$ python -q
>>> import numpy as np
>>> import numpy.linalg as la
>>> np.set_printoptions(precision=2, suppress=True, linewidth=160, floatmode="fixed")
>>> X = np.loadtxt("out17.csv", delimiter=",")
>>> X
array([[59.89, -1.11, 58.53, 19.38],
       [61.93,  1.67, 61.24, 18.64],
       [59.45, -0.56, 61.23, 19.72],
       [60.09, -1.08, 60.12, 20.32],
       [60.73, -0.01, 59.46, 20.78],
       [58.11, -0.20, 60.33, 21.49],
       [59.42, -1.01, 59.04, 18.61],
       [59.72, -0.27, 59.01, 20.20],
       [59.16, -1.76, 59.64, 19.89],
       [60.02,  0.62, 59.86, 19.36],
       [60.64,  0.10, 61.14, 21.69],
       [59.03, -0.07, 57.81, 21.72],
       [61.05,  0.43, 60.20, 19.23],
       [60.57,  1.30, 59.20, 22.15],
       [60.50, -1.39, 61.31, 19.68],
       [59.00,  0.56, 57.53, 20.06],
       [60.46,  0.83, 60.76, 21.17],
       [62.29, -0.76, 59.40, 18.29],
       [60.54, -1.99, 59.87, 18.50],
       [60.11, -1.26, 60.33, 19.37],
       [59.24,  0.04, 59.04, 20.19],
       [60.33, -0.50, 60.59, 20.92],
       [59.10,  0.35, 58.08, 18.45],
       [58.84,  0.11, 60.68, 21.57],
       [59.37, -0.18, 58.87, 21.00],
       [58.52, -1.00, 62.08, 20.85]])
>>> W2 = X[[4, 5]].astype(float)
>>> for _ in range(3):
...     labels = la.norm(X[:, None] - W2, axis=-1).argmin(axis=1)
...     W2 = np.array([X[labels == j].mean(axis=0) for j in range(2)])
... 
>>> labels
array([0, 0, 1, 0, 0, 1, 0, 0, 0, 0, 1, 0, 0, 0, 0, 0, 1, 0, 0, 0, 0, 1, 0, 1, 0, 1])
>>> np.abs(W2[1] - W2[0]).argmax()
np.int64(2)
>>> ang = np.radians(180)
>>> r_ = np.eye(4)
>>> r_[1, 1] = r_[0, 0] = np.cos(ang)
>>> r_[1, 0], r_[0, 1] = -np.sin(ang), np.sin(ang)
>>> print(r_.round(2) + 0)
[[-1.00  0.00  0.00  0.00]
 [ 0.00 -1.00  0.00  0.00]
 [ 0.00  0.00  1.00  0.00]
 [ 0.00  0.00  0.00  1.00]]
>>> other = X @ r_.T
>>> np.round(la.det(r_), 2), np.trace(r_)
(np.float64(1.0), np.float64(0.0))
>>> print(other)
[[-59.89   1.11  58.53  19.38]
 [-61.93  -1.67  61.24  18.64]
 [-59.45   0.56  61.23  19.72]
 [-60.09   1.08  60.12  20.32]
 [-60.73   0.01  59.46  20.78]
 [-58.11   0.20  60.33  21.49]
 [-59.42   1.01  59.04  18.61]
 [-59.72   0.27  59.01  20.20]
 [-59.16   1.76  59.64  19.89]
 [-60.02  -0.62  59.86  19.36]
 [-60.64  -0.10  61.14  21.69]
 [-59.03   0.07  57.81  21.72]
 [-61.05  -0.43  60.20  19.23]
 [-60.57  -1.30  59.20  22.15]
 [-60.50   1.39  61.31  19.68]
 [-59.00  -0.56  57.53  20.06]
 [-60.46  -0.83  60.76  21.17]
 [-62.29   0.76  59.40  18.29]
 [-60.54   1.99  59.87  18.50]
 [-60.11   1.26  60.33  19.37]
 [-59.24  -0.04  59.04  20.19]
 [-60.33   0.50  60.59  20.92]
 [-59.10  -0.35  58.08  18.45]
 [-58.84  -0.11  60.68  21.57]
 [-59.37   0.18  58.87  21.00]
 [-58.52   1.00  62.08  20.85]]
>>> la.svd(X, compute_uv=False), la.svd(other, compute_uv=False)
(array([443.82,   6.35,   5.12,   3.50]), array([443.82,   6.35,   5.12,   3.50]))
>>> np.allclose(la.norm(X, axis=1), la.norm(other, axis=1))
True
